>>> import numpy as np
>>> import numpy.linalg as la
>>> np.set_printoptions(suppress=True, linewidth=100)
>>> F = np.load("out4.npy")
>>> F.round(3)
array([[ 0.809,  0.   ,  0.   ,  0.588],
       [ 0.   ,  1.   ,  0.   ,  0.   ],
       [ 0.   ,  0.   ,  1.   ,  0.   ],
       [-0.588,  0.   ,  0.   ,  0.809]])
>>> G = F.T @ F
>>> np.round(la.eigvalsh(G)[::-1], 3)
array([1., 1., 1., 1.])
>>> la.matrix_rank(G)
np.int64(4)
>>> np.round(la.svd(F, compute_uv=False) ** 2, 3)
array([1., 1., 1., 1.])
>>> np.diag(G)
array([1., 1., 1., 1.])
>>> G.round(3) + 0
array([[1., 0., 0., 0.],
       [0., 1., 0., 0.],
       [0., 0., 1., 0.],
       [0., 0., 0., 1.]])
>>> np.allclose(G, G.T)
True
>>> W = np.array([[0, 1, -2, 2, -1, 0],
...     [1, -2, -1, 0, 2, 0],
...     [-1, 0, -2, 0, -2, 2],
...     [-1, 0, 1, 1, -2, -2]])
>>> beta = np.array([1, 3, -2, 0, 1, -2])
>>> act = np.maximum(F @ W + beta, 0)
>>> (act > 0).mean(axis=0)
array([0.75, 1.  , 0.  , 0.25, 0.25, 0.  ])
>>> la.matrix_rank(act)
np.int64(4)
>>> W2 = np.array([[0, 3], [1, 2], [-2, 2], [0, -3], [2, -3], [-3, 1]])
>>> np.round(act @ W2, 3)
array([[ 3.809,  2.237],
       [ 7.   , -1.   ],
       [ 3.   ,  6.   ],
       [ 2.412,  5.397]])
>>> W @ W2
array([[ 3, -5],
       [ 4, -9],
       [-6,  1],
       [ 0,  0]])
>>> J = np.load("data.npy")
>>> J
array([[-1.927,  0.058,  0.189, -0.355],
       [ 0.058, -0.492,  0.346, -0.812],
       [ 0.189,  0.346, -1.489, -0.983],
       [-0.355, -0.812, -0.983, -0.092]])
>>> # symmetric
>>> vals, evecs = la.eigvalsh(J)
Traceback (most recent call last):
  File "<python-input-23>", line 1, in <module>
    vals, evecs = la.eigvalsh(J)
    ^^^^^^^^^^^
ValueError: too many values to unpack (expected 2)
>>> vals, evecs = la.eigh(J)
>>> np.round(evecs.T @ J @ evecs, 3) + 0
array([[-2.001,  0.   ,  0.   ,  0.   ],
       [ 0.   , -2.   ,  0.   ,  0.   ],
       [ 0.   ,  0.   , -1.   ,  0.   ],
       [ 0.   ,  0.   ,  0.   ,  1.   ]])
>>> np.round(evecs @ np.diag(vals) @ evecs.T, 3)
array([[-1.927,  0.058,  0.189, -0.355],
       [ 0.058, -0.492,  0.346, -0.812],
       [ 0.189,  0.346, -1.489, -0.983],
       [-0.355, -0.812, -0.983, -0.092]])
>>> np.abs(evecs[:, -1]).round(6).argmax()
np.int64(3)
>>> np.round(np.abs(evecs[:, -1]), 3)
array([0.127, 0.508, 0.381, 0.762])
>>> vals.round(3)
array([-2.001, -2.   , -1.   ,  1.   ])
>>> np.round(la.eigvalsh(J @ J), 3)
array([0.999, 1.   , 3.999, 4.003])
>>> (vals > 1e-8).sum(), (vals < -1e-8).sum()
(np.int64(1), np.int64(3))
>>> np.round(la.svd(J, compute_uv=False), 3)
array([2.001, 2.   , 1.   , 1.   ])
>>> np.round(evecs.T @ evecs, 3) + 0
array([[1., 0., 0., 0.],
       [0., 1., 0., 0.],
       [0., 0., 1., 0.],
       [0., 0., 0., 1.]])
>>> q, evecs = la.qr(J[:, :3])[0], la.qr(J[:, 3:])[0]
>>> sv = la.svd(q.T @ evecs, compute_uv=False)
>>> np.round(np.degrees(np.arccos(sv.clip(0, 1))), 3)
array([56.887])
>>> left, sv, VT = la.svd(J, full_matrices=False)
>>> np.round(np.cumsum(sv ** 2) / np.sum(sv ** 2), 3)
array([0.4, 0.8, 0.9, 1. ])
>>> np.round(left.T @ J @ VT.T, 3) + 0
array([[2.001, 0.   , 0.   , 0.   ],
       [0.   , 2.   , 0.   , 0.   ],
       [0.   , 0.   , 1.   , 0.   ],
       [0.   , 0.   , 0.   , 1.   ]])
>>> np.round(left.T @ left, 3) + 0
array([[1., 0., 0., 0.],
       [0., 1., 0., 0.],
       [0., 0., 1., 0.],
       [0., 0., 0., 1.]])
>>> np.round(VT @ VT.T, 3) + 0
array([[1., 0., 0., 0.],
       [0., 1., 0., 0.],
       [0., 0., 1., 0.],
       [0., 0., 0., 1.]])
>>> sv.round(3)
array([2.001, 2.   , 1.   , 1.   ])
>>> np.round(la.det(J[::-1]), 3)
np.float64(-4.001)
>>> np.einsum("ii->", J)
np.float64(-4.0)
>>> np.round(np.poly(J), 3)
array([ 1.   ,  4.   ,  2.999, -4.002, -4.001])
>>> np.round(la.det(J.T), 3)
np.float64(-4.001)
>>> m1 = np.loadtxt("dump.csv", delimiter=",")
>>> m1
array([[ 1.335, -4.808,  0.133],
       [-4.549,  2.005,  6.871],
       [-0.992,  2.841,  7.17 ],
       [ 1.863, -3.397,  1.484],
       [-2.874,  3.824,  8.692],
       [-1.567,  0.228,  8.582],
       [ 1.901, -6.401,  0.667],
       [-2.899,  0.029,  7.315],
       [-2.706,  3.113,  7.248],
       [ 2.153, -4.256,  0.657],
       [-3.066,  2.765,  7.35 ],
       [-1.464,  3.461,  8.691],
       [-3.008,  3.721,  6.   ],
       [ 1.014, -5.179,  0.923],
       [ 1.946, -3.524,  2.162],
       [ 0.354, -5.416,  1.223],
       [-0.437, -5.665, -0.769],
       [-1.308,  2.061,  5.281]])
>>> r0, g = m1[3], m1[0]
>>> round(r0 @ r0, 3)
np.float64(17.213)
>>> pr = (r0 @ g) / (r0 @ r0) * r0
>>> np.round(np.outer(r0, g), 3)
array([[ 2.487, -8.957,  0.248],
       [-4.535, 16.333, -0.452],
       [ 1.981, -7.135,  0.197]])
>>> la.matrix_rank(np.outer(r0, g))
np.int64(1)
>>> round(float((g - pr) @ r0), 3)
-0.0
>>> pr.round(3)
array([ 2.058, -3.753,  1.64 ])
>>> left, sv, VT = la.svd(m1, full_matrices=False)
>>> left.shape, sv.shape, VT.shape
((18, 3), (3,), (3, 3))
>>> np.abs(left[:, 0]).round(6).argmax()
np.int64(4)
>>> np.round(left.T @ left, 3) + 0
array([[1., 0., 0.],
       [0., 1., 0.],
       [0., 0., 1.]])
>>> np.round(np.abs(VT[0]), 3)
array([0.311, 0.388, 0.868])
>>> hat = m1 @ la.solve(m1.T @ m1, m1.T)
>>> np.round(la.eigvalsh(hat), 3) + 0
array([0., 0., 0., 0., 0., 0., 0., 0., 0., 0., 0., 0., 0., 0., 0., 1., 1., 1.])
>>> la.matrix_rank(np.eye(18) - hat)
np.int64(15)
>>> A2 = np.c_[m1[:, :1] @ np.array([[3]]), np.array([0, -1, 3, 8, -7, -1, -8, 9, -1, -3, 9, 3, -7, 8, 8, 2, 3, 7])]
>>> A2.round(3)
array([[  4.005,   0.   ],
       [-13.647,  -1.   ],
       [ -2.976,   3.   ],
       [  5.589,   8.   ],
       [ -8.622,  -7.   ],
       [ -4.701,  -1.   ],
       [  5.703,  -8.   ],
       [ -8.697,   9.   ],
       [ -8.118,  -1.   ],
       [  6.459,  -3.   ],
       [ -9.198,   9.   ],
       [ -4.392,   3.   ],
       [ -9.024,  -7.   ],
       [  3.042,   8.   ],
       [  5.838,   8.   ],
       [  1.062,   2.   ],
       [ -1.311,   3.   ],
       [ -3.924,   7.   ]])
>>> np.round(la.norm(A2 - m1 @ la.lstsq(m1, A2)[0], axis=0), 3) + 0
array([ 0.  , 23.29])
>>> la.matrix_rank(A2)
np.int64(2)
>>> np.round(la.norm(la.qr(m1)[0].T @ A2, axis=0) ** 2 / ((A2 ** 2).sum(axis=0) + 1e-12), 3)
array([1.   , 0.108])
>>> la.matrix_rank(np.c_[m1, A2])
np.int64(4)
>>> cen = (m1 - m1.mean(axis=0)) / m1.std(axis=0)
>>> np.round(cen.std(axis=0), 3)
array([1., 1., 1.])
>>> np.argwhere(np.abs(cen) > 2)
array([], shape=(0, 2), dtype=int64)
>>> beta = la.lstsq(np.delete(cen, 0, axis=1), cen[:, 0])[0]
>>> np.abs(beta).argmax()
np.int64(0)
>>> beta.round(3)
array([-0.489, -0.362])
>>> mat = np.array([[0, 0, 0, 0, 0], [-3, 0, -3, -6, 0], [2, 0, 2, 4, 0]])
>>> # columns 0 and 2 are equal
>>> left, sv, VT = la.svd(mat)
>>> sv.round(3) + 0
array([8.832, 0.   , 0.   ])
>>> A2 = left[:, :1] @ np.diag(sv[:1]) @ VT[:1]
>>> la.matrix_rank(A2)
np.int64(1)
>>> np.round(np.abs(mat - A2).max(), 3)
np.float64(0.0)
>>> np.round(la.norm(mat - A2) / la.norm(mat), 3)
np.float64(0.0)
>>> [round(float(x), 3) for x in la.svd(mat, compute_uv=False)[:3]]
[8.832, 0.0, 0.0]
>>> E = np.array([[5, 1, 0, 0, 0, 0],
...     [0, 3, 0, 0, 0, 0],
...     [1, 1, 0, 0, 0, 0],
...     [0, 0, 5, 1, 0, 0],
...     [0, 0, 0, 3, 0, 0],
...     [0, 0, 1, 1, 0, 0],
...     [0, 0, 0, 0, 5, 1],
...     [0, 0, 0, 0, 0, 3],
...     [0, 0, 0, 0, 1, 1]])
>>> left, sv = la.svd(E)
Traceback (most recent call last):
  File "<python-input-86>", line 1, in <module>
    left, sv = la.svd(E)
    ^^^^^^^^
ValueError: too many values to unpack (expected 2)
>>> left, sv, VT = la.svd(E, full_matrices=False)
>>> sv.round(3)
array([5.301, 5.301, 5.301, 2.983, 2.983, 2.983])
>>> np.allclose(left * sv @ VT, E)
True
>>> np.round(left.T @ left, 3) + 0
array([[1., 0., 0., 0., 0., 0.],
       [0., 1., 0., 0., 0., 0.],
       [0., 0., 1., 0., 0., 0.],
       [0., 0., 0., 1., 0., 0.],
       [0., 0., 0., 0., 1., 0.],
       [0., 0., 0., 0., 0., 1.]])
>>> np.round(np.cumsum(sv ** 2) / np.sum(sv ** 2), 3)
array([0.253, 0.506, 0.76 , 0.84 , 0.92 , 1.   ])
>>> left.shape, sv.shape, VT.shape
((9, 6), (6,), (6, 6))
>>> ang = np.radians(90)
>>> Rm = np.eye(6)
>>> Rm[5, 5] = Rm[3, 3] = np.cos(ang)
>>> Rm[5, 3], Rm[3, 5] = -np.sin(ang), np.sin(ang)
>>> Rm.round(3) + 0
array([[ 1.,  0.,  0.,  0.,  0.,  0.],
       [ 0.,  1.,  0.,  0.,  0.,  0.],
       [ 0.,  0.,  1.,  0.,  0.,  0.],
       [ 0.,  0.,  0.,  0.,  0.,  1.],
       [ 0.,  0.,  0.,  0.,  1.,  0.],
       [ 0.,  0.,  0., -1.,  0.,  0.]])
>>> A2 = E @ Rm.T
>>> np.allclose(E @ E.T, A2 @ A2.T)
True
>>> np.abs(A2 - E).max(axis=0)
array([0., 0., 0., 3., 0., 3.])
>>> A2.round(3) + 0
array([[ 5.,  1.,  0.,  0.,  0.,  0.],
       [ 0.,  3.,  0.,  0.,  0.,  0.],
       [ 1.,  1.,  0.,  0.,  0.,  0.],
       [ 0.,  0.,  5.,  0.,  0., -1.],
       [ 0.,  0.,  0.,  0.,  0., -3.],
       [ 0.,  0.,  1.,  0.,  0., -1.],
       [ 0.,  0.,  0.,  1.,  5.,  0.],
       [ 0.,  0.,  0.,  3.,  0.,  0.],
       [ 0.,  0.,  0.,  1.,  1.,  0.]])
>>> vec = np.array([-2, 0, -3, 1, 0, -3])
>>> target = E @ vec
>>> np.round(la.lstsq(E, target)[0], 3) + 0
array([-2.,  0., -3.,  1.,  0., -3.])
>>> target
array([-10,   0,  -2, -14,   3,  -2,  -3,  -9,  -3])
>>> try:
...     la.solve(E, target)
... except la.LinAlgError as e:
...     print("failed:", e)
... 
failed: Last 2 dimensions of the array must be square
>>> rng = np.random.default_rng(95515)
>>> target = target + 0.05 * rng.normal(size=9)
>>> target.round(3)
array([ -9.983,  -0.143,  -1.933, -13.951,   2.918,  -1.996,  -3.082,  -8.997,  -3.033])
>>> beta, *_ = la.lstsq(E, target)
>>> beta.round()
array([-2., -0., -3.,  1., -0., -3.])
>>> np.round(la.norm(target - E @ beta), 3)
np.float64(0.099)
>>> [round(float(la.norm(la.solve(E.T @ E + lam * np.eye(6), E.T @ target))), 2) for lam in (0, 1, 10, 100)]
[4.78, 4.45, 2.92, 0.77]
